% python3 -q
>>> import numpy as np
>>> np.set_printoptions(precision=1, suppress=True, linewidth=120)
>>> rd = lambda a: np.round(a, 1) + 0
>>> M = np.load("case12.npy")
>>> print(M)
[[-1.5 -1.2 -1.1 -0.8 -1.9  2.  -0.2  0.8  0.9 -2.1 -1.3]
 [-1.6 -0.9 -1.5 -0.2 -2.   2.4  0.2  0.7  0.6 -1.9 -0.9]
 [-1.9 -0.9 -0.9 -0.8 -1.8  1.5  0.1  1.2  0.9 -2.3 -0.9]
 [-1.9 -1.1 -0.8 -0.5 -1.6  1.9 -0.5  1.5  1.4 -1.5 -1.4]
 [-1.9 -0.8 -0.9 -0.9 -1.7  1.9  0.6  1.1  0.6 -2.  -0.7]
 [-1.9 -1.3 -0.9 -1.3 -2.1  2.5 -0.1  1.   1.2 -2.2 -1.1]
 [-1.6 -1.1 -0.9 -1.  -1.9  1.6 -0.5  1.   1.  -2.2 -1. ]
 [-1.9 -1.1 -0.7 -0.8 -2.   2.1 -0.1  1.2  1.1 -2.5 -1.4]
 [-2.6 -0.8 -0.7 -0.9 -2.3  2.6 -0.5  0.8  1.4 -2.2 -0.9]
 [-1.8 -1.2 -0.9 -1.3 -2.2  2.6 -0.3  0.7  0.6 -2.3 -1.2]
 [-2.2 -0.8 -1.1 -1.5 -1.7  2.5 -0.2  0.6  0.4 -1.8 -1. ]
 [-2.4 -1.3 -1.1 -1.  -2.5  2.4 -0.1  1.1  1.2 -2.4 -0.8]
 [-0.9  1.3  2.3  2.4 -0.9  0.2  0.9  1.4  0.9  1.2  1.3]
 [-1.6  0.5  2.1  2.  -1.  -0.7  0.2  1.1  1.2  1.   1. ]
 [-0.9  0.9  1.8  2.1 -1.2  0.2 -0.4  1.   1.2  1.3  0.8]
 [-0.9  1.   2.   2.2 -1.1  0.  -0.2  1.4  1.2  0.6  1. ]
 [-1.   1.1  2.2  1.8 -0.8  0.5  0.   1.1  0.6  1.2  1.3]
 [-1.   1.   2.2  1.8 -0.7  0.3 -0.2  1.1  1.2  1.1  0.9]
 [-0.8  0.9  1.5  1.6 -0.9  0.1  0.2  1.   1.1  0.9  1.2]
 [-1.5  0.9  2.   2.  -0.7 -0.3  0.3  0.9  1.3  1.3  1. ]
 [-1.2  1.2  1.7  1.9 -1.3  0.1 -0.3  0.9  1.1  1.4  0.9]
 [-1.   0.8  2.1  1.9 -1.2 -0.1 -0.1  1.   0.9  1.   1.1]
 [-1.2  1.4  2.3  1.7 -1.1 -0.3 -0.5  1.4  1.   1.1  1.2]
 [-0.7  1.4  2.4  1.6 -0.8  0.  -0.1  0.8  1.   1.1  1.1]
 [-2.1 -0.2 -0.9  1.8 -1.  -0.1 -1.4  0.4 -1.5  1.8 -0.7]
 [-2.2 -0.3 -1.1  2.2 -1.6 -0.4 -0.6 -0.3 -2.2  1.8 -1.7]
 [-2.   0.9 -1.   1.6 -0.7 -0.4 -1.   0.1 -2.1  1.9 -1.1]
 [-2.1  0.  -1.1  2.  -1.2  0.  -0.7  0.1 -1.9  2.1 -1.2]
 [-1.5  0.3 -0.8  1.9 -1.3  0.3 -1.2 -0.1 -2.   1.9 -0.5]
 [-2.2 -0.2 -1.1  2.  -1.3  0.2 -0.9 -0.3 -2.2  1.9 -1.2]
 [-2.  -0.2 -1.4  1.2 -0.8  0.5 -0.8  0.2 -1.8  1.4 -0.6]
 [-1.8 -0.1 -1.1  2.  -1.4  0.3 -1.   0.4 -2.   2.  -0.4]
 [-1.5  0.3 -0.9  2.2 -0.7  0.5 -0.7 -0.3 -1.9  1.7 -1.6]
 [-1.8  0.3 -1.3  2.6 -0.7  0.1 -1.3  0.2 -1.8  1.7 -0.8]
 [-1.8 -0.2 -0.8  2.  -1.1  0.  -0.8 -0.5 -1.5  1.9 -1.3]
 [-2.4  0.4 -1.   2.2 -0.6  0.2 -1.   0.  -1.7  2.3 -0.8]]
>>> gram = np.cov(M, rowvar=False)
>>> print(gram.shape)
(11, 11)
>>> print(rd(np.polyfit(M[:, 5], M[:, 6], 1)))
[ 0.1 -0.5]
>>> rng = np.random.default_rng(121)
>>> labels = rng.permutation(11)
>>> Y = M[:, labels] * rng.choice([-1, 1], 11)
>>> print(Y)
[[ 1.3 -2.  -1.1 -0.8  1.9  2.1  1.2 -0.9  0.2 -0.8 -1.5]
 [ 0.9 -2.4 -1.5 -0.7  2.   1.9  0.9 -0.6 -0.2 -0.2 -1.6]
 [ 0.9 -1.5 -0.9 -1.2  1.8  2.3  0.9 -0.9 -0.1 -0.8 -1.9]
 [ 1.4 -1.9 -0.8 -1.5  1.6  1.5  1.1 -1.4  0.5 -0.5 -1.9]
 [ 0.7 -1.9 -0.9 -1.1  1.7  2.   0.8 -0.6 -0.6 -0.9 -1.9]
 [ 1.1 -2.5 -0.9 -1.   2.1  2.2  1.3 -1.2  0.1 -1.3 -1.9]
 [ 1.  -1.6 -0.9 -1.   1.9  2.2  1.1 -1.   0.5 -1.  -1.6]
 [ 1.4 -2.1 -0.7 -1.2  2.   2.5  1.1 -1.1  0.1 -0.8 -1.9]
 [ 0.9 -2.6 -0.7 -0.8  2.3  2.2  0.8 -1.4  0.5 -0.9 -2.6]
 [ 1.2 -2.6 -0.9 -0.7  2.2  2.3  1.2 -0.6  0.3 -1.3 -1.8]
 [ 1.  -2.5 -1.1 -0.6  1.7  1.8  0.8 -0.4  0.2 -1.5 -2.2]
 [ 0.8 -2.4 -1.1 -1.1  2.5  2.4  1.3 -1.2  0.1 -1.  -2.4]
 [-1.3 -0.2  2.3 -1.4  0.9 -1.2 -1.3 -0.9 -0.9  2.4 -0.9]
 [-1.   0.7  2.1 -1.1  1.  -1.  -0.5 -1.2 -0.2  2.  -1.6]
 [-0.8 -0.2  1.8 -1.   1.2 -1.3 -0.9 -1.2  0.4  2.1 -0.9]
 [-1.  -0.   2.  -1.4  1.1 -0.6 -1.  -1.2  0.2  2.2 -0.9]
 [-1.3 -0.5  2.2 -1.1  0.8 -1.2 -1.1 -0.6 -0.   1.8 -1. ]
 [-0.9 -0.3  2.2 -1.1  0.7 -1.1 -1.  -1.2  0.2  1.8 -1. ]
 [-1.2 -0.1  1.5 -1.   0.9 -0.9 -0.9 -1.1 -0.2  1.6 -0.8]
 [-1.   0.3  2.  -0.9  0.7 -1.3 -0.9 -1.3 -0.3  2.  -1.5]
 [-0.9 -0.1  1.7 -0.9  1.3 -1.4 -1.2 -1.1  0.3  1.9 -1.2]
 [-1.1  0.1  2.1 -1.   1.2 -1.  -0.8 -0.9  0.1  1.9 -1. ]
 [-1.2  0.3  2.3 -1.4  1.1 -1.1 -1.4 -1.   0.5  1.7 -1.2]
 [-1.1 -0.   2.4 -0.8  0.8 -1.1 -1.4 -1.   0.1  1.6 -0.7]
 [ 0.7  0.1 -0.9 -0.4  1.  -1.8  0.2  1.5  1.4  1.8 -2.1]
 [ 1.7  0.4 -1.1  0.3  1.6 -1.8  0.3  2.2  0.6  2.2 -2.2]
 [ 1.1  0.4 -1.  -0.1  0.7 -1.9 -0.9  2.1  1.   1.6 -2. ]
 [ 1.2 -0.  -1.1 -0.1  1.2 -2.1 -0.   1.9  0.7  2.  -2.1]
 [ 0.5 -0.3 -0.8  0.1  1.3 -1.9 -0.3  2.   1.2  1.9 -1.5]
 [ 1.2 -0.2 -1.1  0.3  1.3 -1.9  0.2  2.2  0.9  2.  -2.2]
 [ 0.6 -0.5 -1.4 -0.2  0.8 -1.4  0.2  1.8  0.8  1.2 -2. ]
 [ 0.4 -0.3 -1.1 -0.4  1.4 -2.   0.1  2.   1.   2.  -1.8]
 [ 1.6 -0.5 -0.9  0.3  0.7 -1.7 -0.3  1.9  0.7  2.2 -1.5]
 [ 0.8 -0.1 -1.3 -0.2  0.7 -1.7 -0.3  1.8  1.3  2.6 -1.8]
 [ 1.3 -0.  -0.8  0.5  1.1 -1.9  0.2  1.5  0.8  2.  -1.8]
 [ 0.8 -0.2 -1.  -0.   0.6 -2.3 -0.4  1.7  1.   2.2 -2.4]]
>>> Uu, _, vt = np.linalg.svd(M.T @ Y)
>>> print(rd(Uu @ vt))
[[ 0.  0.  0.  0.  0.  0.  0.  0.  0.  0.  1.]
 [ 0.  0.  0.  0.  0.  0. -1.  0.  0.  0.  0.]
 [ 0.  0.  1.  0.  0.  0.  0.  0.  0.  0.  0.]
 [ 0.  0.  0.  0.  0.  0.  0.  0.  0.  1.  0.]
 [ 0.  0.  0.  0. -1.  0.  0.  0.  0.  0.  0.]
 [ 0. -1.  0.  0.  0.  0.  0.  0.  0.  0.  0.]
 [ 0.  0.  0.  0.  0.  0.  0.  0. -1.  0.  0.]
 [ 0.  0.  0. -1.  0.  0.  0.  0.  0.  0.  0.]
 [ 0.  0.  0.  0.  0.  0.  0. -1.  0.  0.  0.]
 [ 0.  0.  0.  0.  0. -1.  0.  0.  0.  0.  0.]
 [-1.  0.  0.  0.  0.  0.  0.  0.  0.  0.  0.]]
>>> print(rd(np.linalg.lstsq(M, Y)[0]))
[[ 0.  0.  0.  0.  0.  0.  0.  0.  0.  0.  1.]
 [ 0.  0.  0.  0.  0.  0. -1.  0.  0.  0.  0.]
 [ 0.  0.  1.  0.  0.  0.  0.  0.  0.  0.  0.]
 [ 0.  0.  0.  0.  0.  0.  0.  0.  0.  1.  0.]
 [ 0.  0.  0.  0. -1.  0.  0.  0.  0.  0.  0.]
 [ 0. -1.  0.  0.  0.  0.  0.  0.  0.  0.  0.]
 [ 0.  0.  0.  0.  0.  0.  0.  0. -1.  0.  0.]
 [ 0.  0.  0. -1.  0.  0.  0.  0.  0.  0.  0.]
 [ 0.  0.  0.  0.  0.  0.  0. -1.  0.  0.  0.]
 [ 0.  0.  0.  0.  0. -1.  0.  0.  0.  0.  0.]
 [-1.  0.  0.  0.  0.  0.  0.  0.  0.  0.  0.]]
>>> print(labels)
[10  5  2  7  4  9  1  8  6  3  0]
